In [1]: import numpy as np

In [2]: np.set_printoptions(suppress=True, linewidth=140)

In [3]: rd = lambda a: np.round(a, 2) + 0

In [4]: X = np.load("arr.npy")

In [5]: X
Out[5]: 
array([[ 0, 10,  7,  0,  0,  6,  0,  6,  0],
       [ 0, 15, 12,  0,  0,  8,  0,  9,  0],
       [ 0,  0,  0,  0,  0,  0,  5,  0, 11],
       [ 0,  0,  0,  0,  0,  0,  5,  0, 11],
       [ 0,  0,  0,  0,  0,  2,  0,  0,  2],
       [ 0,  0,  0,  0,  0,  0,  5,  0, 11],
       [ 0,  5,  2,  0,  0,  4,  0,  3,  0],
       [ 0,  0,  0,  0,  0,  0,  3,  0,  8],
       [ 0,  0,  0,  0,  0,  0,  3,  0,  8],
       [ 0,  5,  2,  0,  0,  4,  0,  3,  0],
       [ 0, 15, 12,  0,  0,  8,  0,  9,  0],
       [ 0, 10,  7,  0,  0,  6,  0,  6,  0],
       [ 0, 10,  7,  0,  0,  6,  0,  6,  0],
       [ 0,  0,  0,  0,  0,  0,  3,  0,  8],
       [ 0,  0,  0,  0,  0,  0,  3,  0,  8],
       [ 0,  0,  0,  0,  0,  0,  3,  0,  8],
       [ 0,  0,  0,  0,  0,  0,  5,  0, 11],
       [ 0,  0,  0,  0,  0,  0,  5,  0, 11],
       [ 0,  5,  2,  0,  0,  4,  0,  3,  0],
       [ 0, 10,  7,  0,  0,  6,  0,  6,  0],
       [ 0, 15, 12,  0,  0,  8,  0,  9,  0],
       [ 0, 10,  7,  0,  0,  6,  0,  6,  0],
       [ 0,  0,  0,  0,  0,  0,  1,  0,  5],
       [ 0, 10,  7,  0,  0,  6,  0,  6,  0],
       [ 0,  0,  0,  0,  0,  0,  5,  0, 11],
       [ 0,  0,  0,  0,  0,  0,  3,  0,  8]])

In [6]: # column 3 repeats column 0

In [7]: u, g = X[4], X[0]

In [8]: u @ u
Out[8]: np.int64(8)

In [9]: u @ g
Out[9]: np.int64(12)

In [10]: p = (u @ g) / (u @ u) * u

In [11]: np.linalg.matrix_rank(np.outer(u, g))
Out[11]: np.int64(1)

In [12]: (g - p) @ u
Out[12]: np.float64(0.0)

In [13]: p
Out[13]: array([0., 0., 0., 0., 0., 3., 0., 0., 3.])

In [14]: rd(np.linalg.norm(u + g) ** 2 + np.linalg.norm(u - g) ** 2)
Out[14]: np.float64(458.0)

In [15]: g - p
Out[15]: array([ 0., 10.,  7.,  0.,  0.,  3.,  0.,  6., -3.])

In [16]: Uu, s, vt = np.linalg.svd(X)

In [17]: rd(s)
Out[17]: array([54.9 , 36.62,  4.31,  1.85,  1.06,  0.  ,  0.  ,  0.  ,  0.  ])

In [18]: Y = Uu[:, :5] @ np.diag(s[:5]) @ vt[:5]

In [19]: np.linalg.matrix_rank(Y)
Out[19]: np.int64(5)

In [20]: rd(np.linalg.norm(X - Y, 2)), rd(s[5])
Out[20]: (np.float64(0.0), np.float64(0.0))

In [21]: np.linalg.matrix_rank(X, rtol=0.05)
Out[21]: np.int64(3)

In [22]: np.abs(np.diag(np.linalg.qr(X)[1])) > 1e-9
Out[22]: array([False,  True,  True, False, False, False,  True, False,  True])

In [23]: np.allclose(X[:-1].T @ np.linalg.lstsq(X[:-1].T, X[-1])[0], X[-1])
Out[23]: True

In [24]: F = np.load("out6.npy")

In [25]: rd(F)
Out[25]: 
array([[ -7.62,  -3.3 ,   5.64,  -7.37,   3.04,  -8.08,  -4.05,   0.75, -14.47,  -4.22],
       [ -1.86,  -4.15,  12.33,   1.65,   3.22,  -1.5 ,  -0.99,   7.74,  -1.53,  -0.85],
       [ -5.97,  -7.49, -26.24, -20.39,  -9.03,  -2.02, -21.63, -17.54, -18.67, -30.53],
       [ -1.38,  -1.37,   0.3 ,  -5.11,  -0.92,   1.17,  -1.53,  -2.84, -11.73,  -2.3 ],
       [-15.  , -10.76,   0.57, -12.53,   1.48, -15.38, -16.81,  -2.28, -17.85, -18.34],
       [  6.64,   0.36,   0.63,   0.24,  -1.35,   8.68,   1.17,   2.58,   2.43,  -2.96],
       [  7.89,   4.31,  13.67,   6.96,   2.33,  10.16,  12.85,   7.23,   0.56,  14.55],
       [  6.84,   2.91,  12.82,   4.83,   4.19,   5.87,   8.31,  11.32,   6.49,   6.06],
       [  1.3 ,  -1.86,  -7.74,  -7.3 ,  -3.63,   4.12,  -5.61,  -5.1 ,  -7.71, -10.29],
       [ -1.77,  -3.9 ,  25.88,   8.61,   7.79,  -3.  ,   4.72,  16.71,   3.94,   7.9 ],
       [  6.48,   0.35,  -3.17,  -2.08,  -2.26,   8.46,  -0.71,   0.62,   1.46,  -6.18],
       [ 11.6 ,  11.96,  11.09,   1.11,   8.01,   5.55,  16.31,  14.66,   9.53,   9.35],
       [  8.62,   8.66, -12.74, -10.1 ,  -2.95,   9.63,   5.18,  -6.95,  -8.6 ,  -2.33],
       [  5.57,   4.94,   4.21,  -5.2 ,   7.28,  -2.5 ,   1.93,  14.2 ,  11.54,  -9.77],
       [  0.03,  -1.05,  -2.13,  -5.69,  -1.5 ,   2.3 ,  -2.35,  -2.91,  -9.44,  -4.79],
       [ 10.97,   6.5 ,   7.54,   2.56,   4.05,   8.22,   9.62,  11.58,  10.82,   3.14],
       [ -5.34,  -9.81,  14.27,   6.52,  -2.5 ,   3.6 ,  -1.94,  -1.52, -14.02,   7.61],
       [  1.63,  -1.69,  10.21,   4.78,  -1.5 ,   8.11,   5.69,  -0.69, -10.18,  11.23],
       [ 24.6 ,  20.66,  14.21,  10.57,   6.04,  22.09,  32.67,  15.02,  15.15,  28.34],
       [ 17.29,  10.51,  -2.9 ,   3.27,  -4.19,  22.51,  15.85,  -2.61,   0.14,  13.26],
       [-14.25, -11.52,  -2.81, -13.34,   0.08, -14.19, -19.08,  -3.56, -16.54, -21.95],
       [ -6.58, -10.06,  19.62,   4.67,   5.03,  -6.62,  -5.93,  12.54,   1.24,  -3.92],
       [-14.  , -14.84,   0.27,  -8.53,  -1.75, -10.94, -19.9 ,  -3.67, -15.23, -19.81],
       [-13.74, -15.73,   5.35,  -3.89,  -2.31,  -8.18, -16.94,  -3.63, -16.61, -12.82],
       [ 28.07,  20.63,  31.01,  21.59,  11.7 ,  22.79,  39.01,  29.83,  30.69,  35.92],
       [ -5.09,  -8.64, -13.53,  -9.25, -10.08,   4.79, -12.98, -17.6 , -23.  , -11.77],
       [  1.39,   0.37,   2.85,  -2.98,   0.61,   2.49,   1.2 ,   1.24,  -5.97,  -0.82],
       [ 13.71,   9.06,   9.97,   5.64,   3.63,  12.58,  15.47,  10.9 ,   9.56,  11.43],
       [  8.1 ,   5.61,   2.3 ,  -0.25,   0.03,   9.74,   8.73,   1.54,  -2.48,   6.19],
       [ -7.11,  -7.68,   9.68,  -2.69,   3.26,  -7.58,  -7.87,   6.09,  -5.15,  -8.63],
       [ 15.89,   8.64,  18.43,  11.74,   6.28,  13.45,  18.22,  18.81,  18.76,  14.56],
       [  7.31,   6.21,   5.7 ,  -2.12,   5.48,   2.45,   6.64,  11.06,   7.4 ,  -1.27],
       [ 20.78,  15.54,   0.34,   1.46,   3.03,  17.  ,  18.15,  10.3 ,  15.57,   7.22],
       [ 13.25,  11.37, -11.46,  -7.44,  -2.22,  13.34,   9.1 ,  -3.56,  -1.97,   0.03],
       [  3.2 ,   1.65, -10.19,  -9.02,  -3.62,   5.57,  -2.32,  -6.7 ,  -9.52,  -7.81],
       [ -0.16,  -4.81,   5.68,  -0.18,   0.63,   1.  ,  -4.36,   4.91,   0.17,  -6.7 ],
       [  1.17,  -0.96, -10.89, -11.2 ,  -1.9 ,   0.47,  -8.35,  -2.66,  -3.77, -17.6 ],
       [ 11.79,   7.06,   4.64,   1.92,   2.36,  10.42,   9.98,   8.46,   8.42,   3.87],
       [ 13.01,   6.25,   4.28,   1.67,   3.95,   8.67,   6.8 ,  13.66,  17.53,  -3.58],
       [  9.23,   4.47,   3.75,   0.92,   1.6 ,   8.55,   6.42,   6.95,   6.21,   0.88],
       [ 11.72,   8.38,  -0.22,  -0.13,  -0.69,  13.39,  11.47,   0.97,  -0.47,   7.57],
       [ 19.65,  13.42,  -8.92,  -2.47,  -1.42,  18.67,  12.76,   2.4 ,   9.91,   1.33],
       [ -0.5 ,  -5.97,  -0.46,  -1.09,  -4.54,   5.8 ,  -5.33,  -4.61,  -9.12,  -4.47],
       [-12.55, -14.17,  -3.05,  -8.84,  -3.83,  -7.79, -19.33,  -7.05, -17.2 , -18.93],
       [ -3.08,  -7.33,  -4.09,  -6.4 ,  -2.56,  -0.9 , -11.86,  -1.88,  -5.32, -16.18],
       [ -1.66,   4.33,  -0.94, -10.82,   3.03,  -3.96,   2.06,  -0.93, -13.47,  -2.07],
       [ -0.7 ,  -4.24,  14.95,   4.98,   2.37,   1.66,   1.59,   7.29,  -2.09,   4.27]])

In [26]: Uu, s, vt = np.linalg.svd(F)

In [27]: V = vt[:(s > 1e-8).sum()]

In [28]: rng = np.random.default_rng(1530)

In [29]: vec = F[29] + 3 * F[14] + rng.integers(2) * np.eye(10)[0]

In [30]: rd(vec)
Out[30]: array([ -7.01, -10.82,   3.28, -19.77,  -1.23,  -0.69, -14.92,  -2.65, -33.47, -23.  ])

In [31]: rd(np.diag(V.T @ V))
Out[31]: array([0.35, 0.39, 0.66, 0.45, 0.19, 0.68, 0.36, 0.44, 0.83, 0.66])

In [32]: np.linalg.matrix_rank(np.vstack([F, vec]))
Out[32]: np.int64(5)
